In [1]: import numpy as np

In [2]: np.set_printoptions(precision=3, suppress=True, linewidth=200)

In [3]: mat = np.loadtxt("run13.csv", delimiter=",")

In [4]: mat
Out[4]: 
array([[ 5.941,  3.871,  1.92 ,  7.927],
       [ 1.98 ,  0.127,  1.926,  1.951],
       [ 3.996,  2.085,  2.116,  5.207],
       [ 6.041,  6.09 , -0.084,  9.156]])

In [5]: round(np.linalg.norm(mat, 2) / np.linalg.norm(mat), 3)
Out[5]: np.float64(0.984)

In [6]: np.abs(np.linalg.svd(mat)[2][-1])
Out[6]: array([0.277, 0.66 , 0.33 , 0.615])

In [7]: X = np.load("out14.npy")

In [8]: X
Out[8]: 
array([[ 4.,  3.,  1.,  1.],
       [ 3., 12.,  3.,  3.],
       [ 1.,  3.,  4.,  1.],
       [ 1.,  3.,  1.,  4.]])

In [9]: # symmetric

In [10]: w1 = np.array([[-5, -3, 5, 2, -2, 2],
    ...:     [-1, -1, 1, 3, 2, 0],
    ...:     [3, -2, -5, -2, 0, 1],
    ...:     [-3, 5, 2, -1, 4, 1]])

In [11]: coef = np.array([2, 1, 2, 2, 1, 2])

In [12]: H = np.maximum(X @ w1 + coef, 0)

In [13]: H
Out[13]: 
array([[ 0.,  0., 22., 16.,  3., 12.],
       [ 0.,  0., 20., 35., 31., 14.],
       [ 3.,  0.,  0.,  4.,  9.,  9.],
       [ 0., 13., 13.,  7., 21.,  9.]])

In [14]: (H > 0).astype(int)
Out[14]: 
array([[0, 0, 1, 1, 1, 1],
       [0, 0, 1, 1, 1, 1],
       [1, 0, 0, 1, 1, 1],
       [0, 1, 1, 1, 1, 1]])

In [15]: (H > 0).mean(axis=0)
Out[15]: array([0.25, 0.25, 0.75, 1.  , 1.  , 1.  ])

In [16]: cent = np.array([[-3, 0], [-2, 3], [0, 1], [2, -2], [0, -3], [1, 1]])

In [17]: (H @ cent).round(6).argmax(axis=1)
Out[17]: array([0, 0, 0, 0])

In [18]: w1 @ cent
Out[18]: 
array([[ 27,   0],
       [ 11, -14],
       [ -8,  -6],
       [ -2,   8]])

In [19]: cov = X.T @ X

In [20]: np.linalg.matrix_rank(cov)
Out[20]: np.int64(4)

In [21]: np.trace(cov), (X ** 2).sum()
Out[21]: (np.float64(252.0), np.float64(252.0))

In [22]: vals, V = np.linalg.eigh(X)

In [23]: x = np.array([0, 2, 0, 0])

In [24]: V * np.maximum(vals, 0) @ V.T
Out[24]: 
array([[ 4.,  3.,  1.,  1.],
       [ 3., 12.,  3.,  3.],
       [ 1.,  3.,  4.,  1.],
       [ 1.,  3.,  1.,  4.]])

In [25]: vals, V = np.linalg.eigvalsh(X)
---------------------------------------------------------------------------
ValueError                                Traceback (most recent call last)
Cell In[25], line 1
----> 1 vals, V = np.linalg.eigvalsh(X)

ValueError: too many values to unpack (expected 2)

In [26]: vals, V = np.linalg.eigh(X)

In [27]: (vals > 1e-8).sum(), (vals < -1e-8).sum()
Out[27]: (np.int64(4), np.int64(0))

In [28]: np.round(V.T @ X @ V, 3) + 0
Out[28]: 
array([[ 3.,  0.,  0.,  0.],
       [ 0.,  3.,  0.,  0.],
       [ 0.,  0.,  3.,  0.],
       [ 0.,  0.,  0., 15.]])

In [29]: np.linalg.svd(X, compute_uv=False)
Out[29]: array([15.,  3.,  3.,  3.])

In [30]: x = np.ones(4)

In [31]: for _ in range(6):
    ...:     x = X @ x
    ...:     x /= np.linalg.norm(x)
    ...:     print(round(x @ X @ x, 3))
    ...: 
14.842
14.994
15.0
15.0
15.0
15.0

In [32]: round(float(np.linalg.eigvalsh(X)[-1]), 3)
Out[32]: 15.0

In [33]: x
Out[33]: array([0.289, 0.866, 0.289, 0.289])

In [34]: K = np.load("data.npy")

In [35]: K
Out[35]: 
array([[  3.934, -12.002,   6.2  , -14.036],
       [ -3.976,  12.006,  -5.983,  13.917],
       [  1.941,  -6.096,   2.946,  -6.961]])

In [36]: np.round(np.linalg.norm(K, "nuc"), 3)
Out[36]: np.float64(29.961)

In [37]: np.round(np.linalg.norm(K[2] - K[1]), 3)
Out[37]: np.float64(29.636)

In [38]: round(K[2] @ K[1], 3)
Out[38]: np.float64(-195.408)

In [39]: round(float(np.linalg.norm(K, 1)), 3), np.round(np.linalg.norm(K, np.inf), 3)
Out[39]: (34.914, np.float64(36.172))

In [40]: np.linalg.norm(K, axis=1)
Out[40]: array([19.874, 19.734,  9.903])

In [41]: round(np.linalg.norm(K[2], 1), 3), round(np.linalg.norm(K[2], np.inf), 3)
Out[41]: (np.float64(17.944), np.float64(6.961))

In [42]: round(float(np.linalg.norm(K, 2)), 3)
Out[42]: 29.706

In [43]: np.linalg.norm(K, axis=0)
Out[43]: array([ 5.921, 18.038,  9.106, 20.956])

In [44]: left, s, VT = np.linalg.svd(K)

In [45]: s
Out[45]: array([29.706,  0.19 ,  0.065])

In [46]: np.argmax(s[:-1] / (s[1:] + 1e-6)) + 1
Out[46]: np.int64(1)

In [47]: M2 = left[:, :1] @ np.diag(s[:1]) @ VT[:1]

In [48]: M2
Out[48]: 
array([[  3.961, -12.067,   6.091, -14.02 ],
       [ -3.933,  11.982,  -6.048,  13.921],
       [  1.973,  -6.012,   3.035,  -6.985]])

In [49]: np.linalg.matrix_rank(K, rtol=0.05)
Out[49]: np.int64(1)

In [50]: np.round(np.linalg.norm(K - M2) / np.linalg.norm(K), 3)
Out[50]: np.float64(0.007)

In [51]: np.round(np.linalg.norm(K - M2, 2), 3), round(s[1], 3)
Out[51]: (np.float64(0.19), np.float64(0.19))

In [52]: np.round(np.abs(K - M2).max(), 3)
Out[52]: np.float64(0.109)

In [53]: E = np.load("layer0.npy")

In [54]: E
Out[54]: 
array([[0, 0, 3],
       [0, 0, 3],
       [0, 0, 0]])

In [55]: # column 2 is much longer than the rest

In [56]: q, Rm = np.linalg.qr(mat)

In [57]: np.abs(np.diag(Rm))
Out[57]: array([9.575, 2.334, 0.243, 0.139])

In [58]: np.allclose(Rm.T @ Rm, mat.T @ mat)
Out[58]: True

In [59]: q @ Rm
Out[59]: 
array([[ 5.941,  3.871,  1.92 ,  7.927],
       [ 1.98 ,  0.127,  1.926,  1.951],
       [ 3.996,  2.085,  2.116,  5.207],
       [ 6.041,  6.09 , -0.084,  9.156]])

In [60]: Rm
Out[60]: 
array([[ -9.575,  -7.141,  -2.42 , -13.272],
       [  0.   ,   2.334,  -2.443,   1.191],
       [  0.   ,   0.   ,  -0.243,  -0.092],
       [  0.   ,   0.   ,   0.   ,  -0.139]])

In [61]: np.round(q.T @ q, 3) + 0
Out[61]: 
array([[1., 0., 0., 0.],
       [0., 1., 0., 0.],
       [0., 0., 1., 0.],
       [0., 0., 0., 1.]])

In [62]: round(abs(Rm[0, 0]), 3), np.round(np.linalg.norm(mat[:, 0]), 3)
Out[62]: (np.float64(9.575), np.float64(9.575))

In [63]: q.shape, Rm.shape
Out[63]: ((4, 4), (4, 4))

In [64]: W0 = np.loadtxt("mat.csv", delimiter=",")

In [65]: W0
Out[65]: 
array([[ 0.994,  0.023, -0.072],
       [ 0.023,  0.908,  0.289],
       [-0.072,  0.289,  0.098]])

In [66]: # symmetric, so the eigenvalues are real

In [67]: hat = np.triu(np.array([[-3, 3, 0], [-4, 1, 4], [2, 2, -2]]), 1) + np.eye(3)

In [68]: M2 = hat @ W0 @ np.linalg.inv(hat)

In [69]: hat @ W0 - W0 @ hat
Out[69]: 
array([[ 0.069, -0.26 ,  0.773],
       [-0.289,  1.085, -3.238],
       [ 0.   ,  0.216, -1.154]])

In [70]: np.round(np.poly(M2), 3) + 0
Out[70]: array([ 1., -2.,  1.,  0.])

In [71]: round(np.trace(M2), 3), round(np.trace(W0), 3)
Out[71]: (np.float64(2.0), np.float64(2.0))

In [72]: np.round(np.linalg.det(M2), 3)
Out[72]: np.float64(-0.0)

In [73]: M2
Out[73]: 
array([[  1.063,  -0.444,   2.571],
       [ -0.266,   2.859, -10.753],
       [ -0.072,   0.505,  -1.922]])

In [74]: np.linalg.matrix_rank(M2)
Out[74]: np.int64(2)

In [75]: M2 @ np.linalg.pinv(M2) @ M2
Out[75]: 
array([[  1.063,  -0.444,   2.571],
       [ -0.266,   2.859, -10.753],
       [ -0.072,   0.505,  -1.922]])

In [76]: np.allclose(M2[:-1].T @ np.linalg.lstsq(M2[:-1].T, M2[-1])[0], M2[-1])
Out[76]: True

In [77]: Lm = np.linalg.cholesky(X)

In [78]: X / np.sqrt(np.outer(np.diag(X), np.diag(X)))
Out[78]: 
array([[1.   , 0.433, 0.25 , 0.25 ],
       [0.433, 1.   , 0.433, 0.433],
       [0.25 , 0.433, 1.   , 0.25 ],
       [0.25 , 0.433, 0.25 , 1.   ]])

In [79]: np.diag(Lm) ** 2
Out[79]: array([4.   , 9.75 , 3.231, 3.214])

In [80]: A = np.diag(3 * np.array([3, 3, 2, 3])) + np.array([[0, 8, 8, 5], [9, 7, 8, 2], [4, 5, 5, 2], [0, 8, 7, 7]])

In [81]: A
Out[81]: 
array([[ 9,  8,  8,  5],
       [ 9, 16,  8,  2],
       [ 4,  5, 11,  2],
       [ 0,  8,  7, 16]])

In [82]: A.mean(axis=0)
Out[82]: array([5.5 , 9.25, 8.5 , 6.25])

In [83]: np.abs(A).max()
Out[83]: np.int64(16)

In [84]: np.linalg.svd(A, compute_uv=False)
Out[84]: array([30.558, 13.513,  6.656,  3.647])

In [85]: np.linalg.matrix_rank(A)
Out[85]: np.int64(4)

In [86]: J = np.load("block11.npy")

In [87]: J
Out[87]: 
array([[-0.515, -0.611, -0.601, -0.016],
       [ 0.788, -0.31 , -0.37 ,  0.383],
       [ 0.303,  0.126, -0.364, -0.872],
       [-0.151,  0.717, -0.608,  0.305]])

In [88]: rng = np.random.default_rng(3489)

In [89]: labels = rng.permutation(4)

In [90]: labels
Out[90]: array([3, 2, 0, 1])

In [91]: M2 = J[labels][:, labels]

In [92]: M2
Out[92]: 
array([[ 0.305, -0.608, -0.151,  0.717],
       [-0.872, -0.364,  0.303,  0.126],
       [-0.016, -0.601, -0.515, -0.611],
       [ 0.383, -0.37 ,  0.788, -0.31 ]])

In [93]: np.allclose(M2, J)
Out[93]: False

In [94]: np.diag(M2)
Out[94]: array([ 0.305, -0.364, -0.515, -0.31 ])

In [95]: round(float(np.linalg.det(M2)), 3), np.round(np.linalg.det(J[labels]), 3)
Out[95]: (-1.0, np.float64(1.0))

In [96]: x = np.array([8, 8, 7, 1])

In [97]: y = J @ x

In [98]: y
Out[98]: array([-13.231,   1.614,   0.007,   0.572])

In [99]: np.round(np.linalg.solve(J.T, J[2]), 3) + 0
Out[99]: array([0., 0., 1., 0.])

In [100]: np.linalg.norm(J, axis=0)
Out[100]: array([1., 1., 1., 1.])

In [101]: np.round(J @ J.T, 3) + 0
Out[101]: 
array([[1., 0., 0., 0.],
       [0., 1., 0., 0.],
       [0., 0., 1., 0.],
       [0., 0., 0., 1.]])

In [102]: round(float(J[:, 2] @ J[:, 3]), 3)
Out[102]: 0.0

In [103]: data = np.load("w.npy")

In [104]: data
Out[104]: 
array([[100,   2,  -2,   0],
       [  2,  41, -41,   0],
       [ -2, -41,  41,   0],
       [  0,   0,   0,   0]])

In [105]: # splits into 2 blocks

In [106]: vals, V = np.linalg.eigh(data)

In [107]: x = np.array([1, 0, 2, 2])

In [108]: np.linalg.eigvalsh(data[1:, 1:])
Out[108]: array([ 0.,  0., 82.])

In [109]: np.abs(data).sum(axis=1).max(), round(np.abs(vals).max(), 3)
Out[109]: (np.int64(104), np.float64(100.434))

In [110]: (np.linalg.matrix_power((data != 0) + (data.T != 0) + np.eye(4), 4) > 0).astype(int)
Out[110]: 
array([[1, 1, 1, 0],
       [1, 1, 1, 0],
       [1, 1, 1, 0],
       [0, 0, 0, 1]])

In [111]: np.round(np.sort(np.linalg.eigvals(data).real), 3) + 0
Out[111]: array([  0.   ,   0.   ,  81.566, 100.434])

In [112]: round(np.linalg.det(data), 3)
Out[112]: np.float64(0.0)

In [113]: (data != 0).astype(int)
Out[113]: 
array([[1, 1, 1, 0],
       [1, 1, 1, 0],
       [1, 1, 1, 0],
       [0, 0, 0, 0]])

In [114]: data @ data
Out[114]: 
array([[10008,   364,  -364,     0],
       [  364,  3366, -3366,     0],
       [ -364, -3366,  3366,     0],
       [    0,     0,     0,     0]])

In [115]: np.flatnonzero(np.linalg.matrix_power((data != 0) + (data.T != 0) + np.eye(4), 4)[3])
Out[115]: array([3])
